$ python3 -q
>>> import numpy as np
>>> np.set_printoptions(precision=3, suppress=True, linewidth=100, legacy="1.25")
>>> arr = np.loadtxt("block19.csv", delimiter=",")
>>> print(arr)
[[ -6.991   4.053   5.986  -5.006  -2.994   3.002  -0.983  -4.979]
 [-10.975   7.992   5.992  -7.008  -3.029   3.017  -5.009  -6.991]
 [  2.01   -2.008  -0.018   1.021  -0.019   0.006   2.008   0.985]
 [  3.016  -3.93    2.023   0.989  -1.041   0.976   4.971   0.988]
 [ 12.029  -9.987  -3.999   7.01    2.004  -1.958   8.013   6.995]
 [  1.998  -1.979  -0.008   0.999  -0.026  -0.008   2.016   1.005]
 [ -8.997   5.985   5.988  -6.009  -3.01    3.003  -2.997  -6.016]
 [  4.968  -2.011  -5.99    3.982   2.971  -3.004  -0.983   3.975]]
>>> print(round(float(np.linalg.norm(arr, 2) / np.linalg.norm(arr)), 3))
0.96
>>> print([round(float(x), 3) for x in np.linalg.svd(arr, compute_uv=False)[:3]])
[36.125, 10.467, 0.069]
>>> print(np.argsort(-np.linalg.norm(arr, axis=0).round(6), kind="stable")[:3])
[0 1 3]
>>> rng = np.random.default_rng(12)
>>> z = rng.permutation(8)
>>> print(z)
[1 6 3 5 2 7 4 0]
>>> Y = arr[z][:, z]
>>> print(np.sort(np.abs(np.linalg.eigvals(Y))))
[0.031 0.048 0.049 0.049 0.055 0.101 5.365 5.365]
>>> print(round(float(np.linalg.det(Y)), 3), np.round(np.linalg.det(arr[z]), 3))
0.0 -0.0
>>> vec = np.array([3, -3, -1, -3, -1, 3, -2, 3])
>>> h = np.maximum(arr @ vec, 0)
>>> print(np.flatnonzero(h > 1e-9))
[2 3 4 5 7]
>>> print(arr * (h > 1e-9)[:, None])
[[-0.     0.     0.    -0.    -0.     0.    -0.    -0.   ]
 [-0.     0.     0.    -0.    -0.     0.    -0.    -0.   ]
 [ 2.01  -2.008 -0.018  1.021 -0.019  0.006  2.008  0.985]
 [ 3.016 -3.93   2.023  0.989 -1.041  0.976  4.971  0.988]
 [12.029 -9.987 -3.999  7.01   2.004 -1.958  8.013  6.995]
 [ 1.998 -1.979 -0.008  0.999 -0.026 -0.008  2.016  1.005]
 [-0.     0.     0.    -0.    -0.     0.    -0.    -0.   ]
 [ 4.968 -2.011 -5.99   3.982  2.971 -3.004 -0.983  3.975]]
>>> m1 = np.load("data.npy")
>>> print(m1)
[[-0.552 -4.64   8.841]
 [-6.883 -4.472 -5.712]
 [ 6.808  7.3   -0.598]
 [-6.284 -3.225 -7.079]
 [-1.737  2.583 -9.503]
 [-1.888  2.431 -9.514]
 [ 5.129  7.34  -4.451]
 [ 1.337  5.249 -8.406]
 [ 0.403  4.518 -8.912]
 [ 2.432 -1.871  9.517]
 [ 3.131  6.443 -6.978]
 [ 2.651  6.152 -7.424]
 [ 7.052  4.93   5.095]
 [-5.373 -1.746 -8.251]
 [ 7.29   6.376  2.489]
 [ 3.86  -0.262  9.221]
 [ 6.334  7.468 -2.027]
 [-5.702 -7.463  3.434]
 [-1.757  2.563 -9.505]]
>>> z = m1[:, 0] > np.median(m1[:, 0])
>>> u = m1[z].mean(axis=0) - m1[~z].mean(axis=0)
>>> print(u)
[7.809 5.295 5.999]
>>> print(((m1 - m1.mean(axis=0)) @ u > 0).astype(int))
[1 0 1 0 0 0 1 0 0 1 1 1 1 0 1 1 1 0 0]
>>> print(np.argsort(-np.abs(u).round(6), kind="stable"))
[0 2 1]
>>> E = np.loadtxt("run0.csv", delimiter=",")
>>> print(E)
[[0. 1. 0. 0. 3. 0. 1.]
 [0. 1. 0. 0. 3. 0. 1.]
 [0. 1. 0. 0. 1. 0. 0.]
 [0. 1. 0. 0. 5. 1. 2.]
 [0. 1. 0. 0. 5. 1. 2.]
 [0. 1. 0. 0. 1. 0. 0.]
 [0. 1. 0. 0. 3. 0. 1.]
 [0. 1. 1. 0. 7. 3. 3.]
 [0. 1. 0. 0. 5. 1. 2.]
 [0. 1. 0. 0. 3. 0. 1.]
 [0. 1. 0. 0. 3. 0. 1.]
 [0. 1. 1. 0. 7. 3. 3.]
 [0. 1. 0. 0. 3. 0. 1.]
 [0. 1. 0. 0. 1. 0. 0.]
 [0. 1. 0. 0. 1. 0. 0.]
 [0. 1. 0. 0. 3. 0. 1.]
 [0. 1. 1. 0. 7. 3. 3.]
 [0. 1. 1. 0. 7. 3. 3.]
 [0. 1. 0. 0. 5. 1. 2.]
 [0. 1. 0. 0. 5. 1. 2.]
 [0. 1. 0. 0. 3. 0. 1.]
 [0. 1. 1. 0. 7. 3. 3.]
 [0. 1. 0. 0. 3. 0. 1.]
 [0. 1. 1. 0. 7. 3. 3.]
 [0. 1. 1. 0. 7. 3. 3.]
 [0. 1. 0. 0. 1. 0. 0.]
 [0. 1. 0. 0. 3. 0. 1.]
 [0. 1. 0. 0. 3. 0. 1.]
 [0. 1. 1. 0. 7. 3. 3.]
 [0. 1. 0. 0. 5. 1. 2.]
 [0. 1. 0. 0. 1. 0. 0.]
 [0. 1. 1. 0. 7. 3. 3.]
 [0. 1. 0. 0. 1. 0. 0.]
 [0. 1. 0. 0. 3. 0. 1.]
 [0. 1. 0. 0. 3. 0. 1.]
 [0. 1. 1. 0. 7. 3. 3.]
 [0. 1. 0. 0. 3. 0. 1.]
 [0. 1. 0. 0. 3. 0. 1.]
 [0. 1. 0. 0. 3. 0. 1.]
 [0. 1. 1. 0. 7. 3. 3.]
 [0. 1. 0. 0. 5. 1. 2.]
 [0. 1. 1. 0. 7. 3. 3.]]
>>> U, sv, VT = np.linalg.svd(E)
>>> evecs = VT[:(sv > 1e-8).sum()]
>>> vec = E[33] + -3 * E[25] + rng.integers(2) * np.eye(7)[2]
>>> print(vec)
[ 0. -2.  0.  0.  0.  0.  1.]
>>> print(np.linalg.matrix_rank(np.vstack([E, vec])))
4
>>> print(np.allclose(evecs.T @ evecs @ vec, vec))
True
>>> print(np.round(evecs.T @ evecs, 3) + 0)
[[ 0.     0.     0.     0.     0.     0.     0.   ]
 [ 0.     0.833  0.     0.     0.167  0.    -0.333]
 [ 0.     0.     1.     0.     0.     0.     0.   ]
 [ 0.     0.     0.     0.     0.     0.     0.   ]
 [ 0.     0.167  0.     0.     0.833  0.     0.333]
 [ 0.     0.     0.     0.     0.     1.     0.   ]
 [ 0.    -0.333  0.     0.     0.333  0.     0.333]]
>>> print(np.abs(np.diag(np.linalg.qr(E)[1])) > 1e-9)
[False  True  True False  True  True False]
>>> print(np.allclose(E[:-1].T @ np.linalg.lstsq(E[:-1].T, E[-1])[0], E[-1]))
True
>>> print(np.linalg.lstsq(E[:-1].T, E[-1])[2])
4
>>> print(round(float(np.trace(np.linalg.pinv(E) @ E)), 3))
4.0
>>> print(E.sum(axis=0))
[  0.  42.  12.   0. 174.  43.  66.]
>>> r = np.linalg.matrix_rank(E)
>>> print(r)
4
>>> N = np.linalg.svd(E)[2][r:].T
>>> print(np.round(N @ N.T, 3) + 0)
[[ 1.     0.     0.     0.     0.     0.     0.   ]
 [ 0.     0.167  0.     0.    -0.167  0.     0.333]
 [ 0.     0.     0.     0.     0.     0.     0.   ]
 [ 0.     0.     0.     1.     0.     0.     0.   ]
 [ 0.    -0.167  0.     0.     0.167  0.    -0.333]
 [ 0.     0.     0.     0.     0.     0.     0.   ]
 [ 0.     0.333  0.     0.    -0.333  0.     0.667]]
>>> print([int(np.linalg.matrix_rank(np.delete(E, i, axis=0))) for i in range(42)])
[4, 4, 4, 4, 4, 4, 4, 4, 4, 4, 4, 4, 4, 4, 4, 4, 4, 4, 4, 4, 4, 4, 4, 4, 4, 4, 4, 4, 4, 4, 4, 4, 4, 4, 4, 4, 4, 4, 4, 4, 4, 4]
>>> print(N.shape)
(7, 3)
>>> W0 = np.loadtxt("w.csv", delimiter=",")
>>> print(W0)
[[  7.71   -8.391  -7.997   8.281  -0.73  -11.194  11.98    3.891]
 [  8.345   0.174   0.133  -0.15    4.819  -8.951  12.23   -4.081]
 [ -4.128   5.933   6.127  -6.129   1.595   6.087  -5.926  -3.873]
 [ -6.22    1.096   0.745  -0.734  -3.332   6.5    -9.266   2.509]
 [  9.656  -7.557  -6.706   6.944   0.795 -12.869  14.905   2.295]
 [ -2.439  -5.268  -4.792   5.1    -5.242   0.746  -3.408   5.406]
 [  5.859   2.915   2.966  -2.83    6.308  -6.038   9.33   -5.382]
 [  6.085  -1.131  -0.839   0.95    3.258  -7.07    9.028  -1.853]]
>>> print(np.argsort(-np.linalg.norm(W0, axis=0).round(6), kind="stable")[:3])
[6 5 0]
>>> print(np.linalg.matrix_rank(W0, rtol=0.1))
2
>>> data = np.load("arr.npy")
>>> print(data)
[[ 15 -12 -15 -15  12  15]
 [  9  -3 -12  -9   3  12]
 [ 12  -9   3 -12   9  -3]
 [-40  32  40  25 -20 -25]
 [-24   8  32  15  -5 -20]
 [-32  24  -8  20 -15   5]]
>>> theta = np.radians(135)
>>> r_ = np.eye(6)
>>> r_[0, 0] = r_[3, 3] = np.cos(theta)
>>> r_[0, 3], r_[3, 0] = -np.sin(theta), np.sin(theta)
>>> print(r_)
[[-0.707  0.     0.    -0.707  0.     0.   ]
 [ 0.     1.     0.     0.     0.     0.   ]
 [ 0.     0.     1.     0.     0.     0.   ]
 [ 0.707  0.     0.    -0.707  0.     0.   ]
 [ 0.     0.     0.     0.     1.     0.   ]
 [ 0.     0.     0.     0.     0.     1.   ]]
>>> Y = data @ r_.T
>>> print(np.round(np.linalg.det(r_), 3), round(float(np.trace(r_)), 3))
1.0 2.586
>>> print(np.allclose(data @ data.T, Y @ Y.T))
True
>>> print(Y.round(3) + 0)
[[  0.    -12.    -15.     21.213  12.     15.   ]
 [  0.     -3.    -12.     12.728   3.     12.   ]
 [  0.     -9.      3.     16.971   9.     -3.   ]
 [ 10.607  32.     40.    -45.962 -20.    -25.   ]
 [  6.364   8.     32.    -27.577  -5.    -20.   ]
 [  8.485  24.     -8.    -36.77  -15.      5.   ]]
>>> print(np.linalg.svd(data, compute_uv=False), np.linalg.svd(Y, compute_uv=False))
[103.542  41.61    9.15    8.772   3.525   0.775] [103.542  41.61    9.15    8.772   3.525   0.775]
>>> u, g = W0[4], W0[2]
>>> print(round(float(u @ g), 3))
-342.624
>>> p = (u @ g) / (u @ u) * u
>>> print(p)
[-5.192  4.063  3.606 -3.734 -0.427  6.92  -8.014 -1.234]
>>> print(g - p)
[ 1.064  1.87   2.521 -2.395  2.022 -0.833  2.088 -2.639]
>>> print(np.linalg.matrix_rank(np.outer(u, g)))
1
>>> print(round((g - p) @ u, 3))
0.0
>>> print(round(float(np.linalg.norm(u + g) ** 2 + np.linalg.norm(u - g) ** 2), 3))
1708.528
>>> J = np.loadtxt("case13.csv", delimiter=",")
>>> print(J)
[[-0.6  0.   1.7 -1.1  0.1 -1.6 -0.4  0.8  0.6  0.  -1.  -3.6  1.7  1.1  0.9]
 [-1.6 -0.8 -0.1 -0.4  1.4  3.2 -0.3  0.  -0.1  0.5  0.4  1.6  0.6 -2.   1. ]
 [ 0.7 -0.4 -0.8 -0.8 -0.8 -0.7  2.7  0.8  0.8 -0.5  1.8  0.2  2.5  0.6 -0.1]
 [ 1.3 -0.6  0.   0.5  1.  -1.   0.5 -0.3  0.   0.  -0.1 -0.9 -0.1 -0.1  0.4]
 [ 0.3 -0.4 -0.4  2.   0.5  1.4 -0.6  1.7  1.1 -1.2 -0.1 -0.5  0.8 -0.4  1. ]
 [ 0.7  0.2  0.  -0.1 -1.9 -0.1 -0.7 -1.3 -1.9  0.2 -1.3 -0.5  0.4 -0.8  0.2]
 [ 1.   0.   1.8 -1.9  0.9 -2.  -1.4 -0.3  1.   1.9  0.  -1.2  0.5  0.4  0.7]
 [ 0.5 -1.1  0.   1.  -1.7  0.5  0.  -0.2  0.9 -1.6 -1.8 -0.3 -0.6  0.8  0.4]
 [ 0.8 -0.3 -1.8 -0.7 -0.8 -0.1 -0.2 -1.6  1.1 -0.1 -0.3 -0.2  1.  -0.9  1.7]
 [-1.3 -1.5 -0.2  0.7 -1.8 -0.4  0.4  0.7  0.2  0.2 -0.1 -1.8  1.2 -1.3 -1.8]]
>>> u = np.array([1, 0])
>>> print(np.polyval(u, J[7]))
[ 0.5 -1.1  0.   1.  -1.7  0.5  0.  -0.2  0.9 -1.6 -1.8 -0.3 -0.6  0.8  0.4]
>>> print(np.convolve(J[7], u))
[ 0.5 -1.1  0.   1.  -1.7  0.5  0.  -0.2  0.9 -1.6 -1.8 -0.3 -0.6  0.8  0.4  0. ]
>>> print(np.array([np.convolve(row, u, "same") for row in J]))
[[-0.6  0.   1.7 -1.1  0.1 -1.6 -0.4  0.8  0.6  0.  -1.  -3.6  1.7  1.1  0.9]
 [-1.6 -0.8 -0.1 -0.4  1.4  3.2 -0.3  0.  -0.1  0.5  0.4  1.6  0.6 -2.   1. ]
 [ 0.7 -0.4 -0.8 -0.8 -0.8 -0.7  2.7  0.8  0.8 -0.5  1.8  0.2  2.5  0.6 -0.1]
 [ 1.3 -0.6  0.   0.5  1.  -1.   0.5 -0.3  0.   0.  -0.1 -0.9 -0.1 -0.1  0.4]
 [ 0.3 -0.4 -0.4  2.   0.5  1.4 -0.6  1.7  1.1 -1.2 -0.1 -0.5  0.8 -0.4  1. ]
 [ 0.7  0.2  0.  -0.1 -1.9 -0.1 -0.7 -1.3 -1.9  0.2 -1.3 -0.5  0.4 -0.8  0.2]
 [ 1.   0.   1.8 -1.9  0.9 -2.  -1.4 -0.3  1.   1.9  0.  -1.2  0.5  0.4  0.7]
 [ 0.5 -1.1  0.   1.  -1.7  0.5  0.  -0.2  0.9 -1.6 -1.8 -0.3 -0.6  0.8  0.4]
 [ 0.8 -0.3 -1.8 -0.7 -0.8 -0.1 -0.2 -1.6  1.1 -0.1 -0.3 -0.2  1.  -0.9  1.7]
 [-1.3 -1.5 -0.2  0.7 -1.8 -0.4  0.4  0.7  0.2  0.2 -0.1 -1.8  1.2 -1.3 -1.8]]
